$ python -q
>>> import numpy as np
>>> np.set_printoptions(precision=4, suppress=True, linewidth=140)
>>> tidy = lambda a: np.round(a, 4) + 0
>>> m1 = np.load("sample19.npy")
>>> m1
array([[ 0, -3, -2,  2, -2, -3, -1,  3],
       [ 3,  0,  4,  2,  2, -5,  7,  5],
       [ 2, -4,  0, -6,  9, -1, -1,  0],
       [-2, -2,  6,  0, -3, -7, -1, -3],
       [ 2, -2, -9,  3,  0, -6,  2, -3],
       [ 3,  5,  1,  7,  6,  0,  2,  8],
       [ 1, -7,  1,  1, -2, -2,  0,  1],
       [-3, -5,  0,  3,  3, -8, -1,  0]])
>>> x0 = np.array([9, 0, 9, 3, 3, 6, 1, 3])
>>> rhs = m1 @ x0
>>> beta, lr = np.zeros(8), 1 / np.linalg.norm(m1, 2) ** 2
>>> for i in range(6):
...     beta -= lr * m1.T @ (m1 @ beta - rhs)
...     if i % 2 == 0: print(i, round(np.linalg.norm(m1 @ beta - rhs), 4))
... 
0 48.6825
2 27.7787
4 22.6784
>>> tidy(np.linalg.cond(m1))
np.float64(6.8493)
>>> tidy(beta)
array([ 3.3654,  1.8291,  6.985 , -0.1714,  2.7508,  4.3489,  2.464 ,  6.1983])
>>> r0 = np.array([3, 3, 1, 3, 3, 5, 0, 3])
>>> M2 = m1 + np.outer(r0, np.eye(8)[7])
>>> M2
array([[ 0., -3., -2.,  2., -2., -3., -1.,  6.],
       [ 3.,  0.,  4.,  2.,  2., -5.,  7.,  8.],
       [ 2., -4.,  0., -6.,  9., -1., -1.,  1.],
       [-2., -2.,  6.,  0., -3., -7., -1.,  0.],
       [ 2., -2., -9.,  3.,  0., -6.,  2.,  0.],
       [ 3.,  5.,  1.,  7.,  6.,  0.,  2., 13.],
       [ 1., -7.,  1.,  1., -2., -2.,  0.,  1.],
       [-3., -5.,  0.,  3.,  3., -8., -1.,  3.]])
>>> np.linalg.matrix_rank(np.linalg.inv(M2) - np.linalg.inv(m1), tol=1e-8)
np.int64(1)
>>> M2.ravel(order="F")
array([ 0.,  3.,  2., -2.,  2.,  3.,  1., -3., -3.,  0., -4., -2., -2.,  5., -7., -5., -2.,  4.,  0.,  6., -9.,  1.,  1.,  0.,  2.,  2.,
       -6.,  0.,  3.,  7.,  1.,  3., -2.,  2.,  9., -3.,  0.,  6., -2.,  3., -3., -5., -1., -7., -6.,  0., -2., -8., -1.,  7., -1., -1.,
        2.,  2.,  0., -1.,  6.,  8.,  1.,  0.,  0., 13.,  1.,  3.])
>>> M2.reshape(2, -1)
array([[ 0., -3., -2.,  2., -2., -3., -1.,  6.,  3.,  0.,  4.,  2.,  2., -5.,  7.,  8.,  2., -4.,  0., -6.,  9., -1., -1.,  1., -2., -2.,
         6.,  0., -3., -7., -1.,  0.],
       [ 2., -2., -9.,  3.,  0., -6.,  2.,  0.,  3.,  5.,  1.,  7.,  6.,  0.,  2., 13.,  1., -7.,  1.,  1., -2., -2.,  0.,  1., -3., -5.,
         0.,  3.,  3., -8., -1.,  3.]])
>>> blk = M2.reshape(8, 2, -1)
>>> np.einsum("ihd,jhd->hij", blk, blk).shape
(2, 8, 8)
>>> r0 = np.array([2, 1, 1])
>>> np.convolve(m1[6], r0)
array([  2, -13,  -4,  -4,  -2,  -5,  -4,   0,   1,   1])
>>> np.correlate(m1[6], m1[5], "full")
array([  8, -54,  -6,  16, -49, -62,   7, -28, -39,  -8,  -3,  -9,  -5,   5,   3])
>>> np.array([np.convolve(row, r0, "same") for row in m1])
array([[ -6,  -7,  -1,  -4,  -6,  -7,   2,   2],
       [  3,  11,   8,  10,  -6,  11,  12,  12],
       [ -6,  -2, -16,  12,   1,   6,  -2,  -1],
       [ -6,   8,   4,   0, -17, -12, -14,  -4],
       [ -2, -18,  -5,  -6,  -9,  -2, -10,  -1],
       [ 13,  10,  20,  20,  13,  10,  18,  10],
       [-13,  -4,  -4,  -2,  -5,  -4,   0,   1],
       [-13,  -8,   1,   9, -10,  -7,  -9,  -1]])
>>> np.cross(m1[6, :3], m1[5, :3])
array([-12,   2,  26])
>>> E = np.load("out10.npy")
>>> E
array([[-3., -2.,  0.,  5.],
       [ 0.,  3.,  5.,  5.],
       [ 0.,  0.,  2., -2.],
       [ 0.,  0., -1.,  2.]])
>>> np.unravel_index(np.abs(E).argmax(), E.shape)
(np.int64(0), np.int64(3))
>>> np.abs(E).max()
np.float64(5.0)
>>> E.sum(axis=1)
array([ 0., 13.,  0.,  1.])
>>> np.linalg.matrix_rank(E)
np.int64(4)
>>> E[4]
Traceback (most recent call last):
  File "<python-input-30>", line 1, in <module>
    E[4]
    ~^^^
IndexError: index 4 is out of bounds for axis 0 with size 4
>>> E - E[0]
array([[ 0.,  0.,  0.,  0.],
       [ 3.,  5.,  5.,  0.],
       [ 3.,  2.,  2., -7.],
       [ 3.,  2., -1., -3.]])
>>> tidy(np.linalg.norm(E))
np.float64(10.4881)
>>> E[:, 4]
Traceback (most recent call last):
  File "<python-input-33>", line 1, in <module>
    E[:, 4]
    ~^^^^^^
IndexError: index 4 is out of bounds for axis 1 with size 4
>>> left, sigma, Vh = np.linalg.svd(E)
>>> tidy(sigma)
array([8.4934, 5.65  , 2.4321, 0.1542])
>>> M2 = left[:, :3] @ np.diag(sigma[:3]) @ Vh[:3]
>>> tidy(np.linalg.norm(E - M2, 2)), tidy(sigma[3])
(np.float64(0.1542), np.float64(0.1542))
>>> np.linalg.matrix_rank(M2)
np.int64(3)
>>> np.linalg.matrix_rank(E, rtol=0.05)
np.int64(3)
>>> O, Rm = np.linalg.qr(E)
>>> tidy(np.trace(O @ O.T))
np.float64(4.0)
>>> tidy(O @ Rm)
array([[-3., -2.,  0.,  5.],
       [ 0.,  3.,  5.,  5.],
       [ 0.,  0.,  2., -2.],
       [ 0.,  0., -1.,  2.]])
>>> tidy(O.T @ O)
array([[1., 0., 0., 0.],
       [0., 1., 0., 0.],
       [0., 0., 1., 0.],
       [0., 0., 0., 1.]])
>>> O, _ = np.linalg.qr(np.array([[0.3], [0.7], [2.3], [-0.2], [1.4], [0.1]]))
>>> M = O @ O.T
>>> tidy(M)
array([[ 0.0114,  0.0266,  0.0876, -0.0076,  0.0533,  0.0038],
       [ 0.0266,  0.0622,  0.2043, -0.0178,  0.1244,  0.0089],
       [ 0.0876,  0.2043,  0.6713, -0.0584,  0.4086,  0.0292],
       [-0.0076, -0.0178, -0.0584,  0.0051, -0.0355, -0.0025],
       [ 0.0533,  0.1244,  0.4086, -0.0355,  0.2487,  0.0178],
       [ 0.0038,  0.0089,  0.0292, -0.0025,  0.0178,  0.0013]])
>>> # equal to its transpose
>>> blk = np.stack([M, 2 * M, M[::-1]])
>>> tidy(np.linalg.det(blk))
array([0., 0., 0.])
>>> np.linalg.matrix_rank(blk)
array([1, 1, 1])
>>> tidy(np.linalg.norm(blk, axis=(1, 2)))
array([1., 2., 1.])
>>> blk.shape
(3, 6, 6)
>>> (blk @ M.T).shape
(3, 6, 6)
